$ python3 -q
>>> import numpy as np
>>> np.set_printoptions(precision=2, suppress=True, linewidth=160)
>>> data = np.load("sample18.npy")
>>> data
array([[ -6.22,   9.53,  -2.04],
       [ -4.55,  -1.49,  -2.28],
       [-11.42,   9.35,  15.38],
       [-10.36,  -7.02,  -0.23],
       [ -5.13, -14.8 ,   2.26],
       [ -6.28,  12.45,   8.1 ],
       [ -8.  ,  -7.03,  -3.1 ],
       [-11.96,  -8.37,   6.3 ],
       [  0.59,  -5.3 ,   3.22],
       [ -8.37,  13.98,   7.81],
       [  2.17,  -0.32,  -3.75],
       [  2.87,  -0.16,   8.16],
       [ -4.01,   4.99,  -3.33],
       [  3.94,  -4.27,  -5.78],
       [-18.18,  -0.54,  -3.86],
       [  5.35,  -0.01,  -2.43],
       [  2.59,  -2.61,   1.2 ],
       [  5.73,  -1.82,  -2.55],
       [ 15.86,  -7.16,  -2.63],
       [  2.41,  -5.22,  -2.82],
       [  4.75,   5.7 , -10.38],
       [  3.79,   2.65,  -0.24],
       [  8.22,  -4.85,   5.12]])
>>> x0 = np.array([-2, 1, -3])
>>> target = data @ x0
>>> np.linalg.solve(data.T @ data, data.T @ target)
array([-2.,  1., -3.])
>>> try:
...     np.linalg.solve(data, target)
... except np.linalg.LinAlgError as e:
...     print(repr(e))
... 
LinAlgError('Last 2 dimensions of the array must be square')
>>> rng = np.random.default_rng(837)
>>> target = target + 0.3 * rng.normal(size=23)
>>> target
array([ 28.25,  14.42, -14.05,  14.23, -11.25,   0.5 ,  17.89,  -3.02, -15.84,   6.87,   7.08, -30.41,  23.44,   5.37,  47.8 ,  -3.28, -11.51,  -5.84, -31.24,
        -1.48,  27.63,  -3.98, -36.39])
>>> b, *_ = np.linalg.lstsq(data, target)
>>> [round(float(np.linalg.norm(np.linalg.solve(data.T @ data + lam * np.eye(3), data.T @ target))), 2) for lam in (0, 1, 10, 100)]
[3.76, 3.75, 3.69, 3.23]
>>> b.round()
array([-2.,  1., -3.])
>>> np.round(data.T @ (target - data @ b), 2) + 0
array([0., 0., 0.])
>>> round(float(np.linalg.norm(target - data @ b)), 2)
1.2
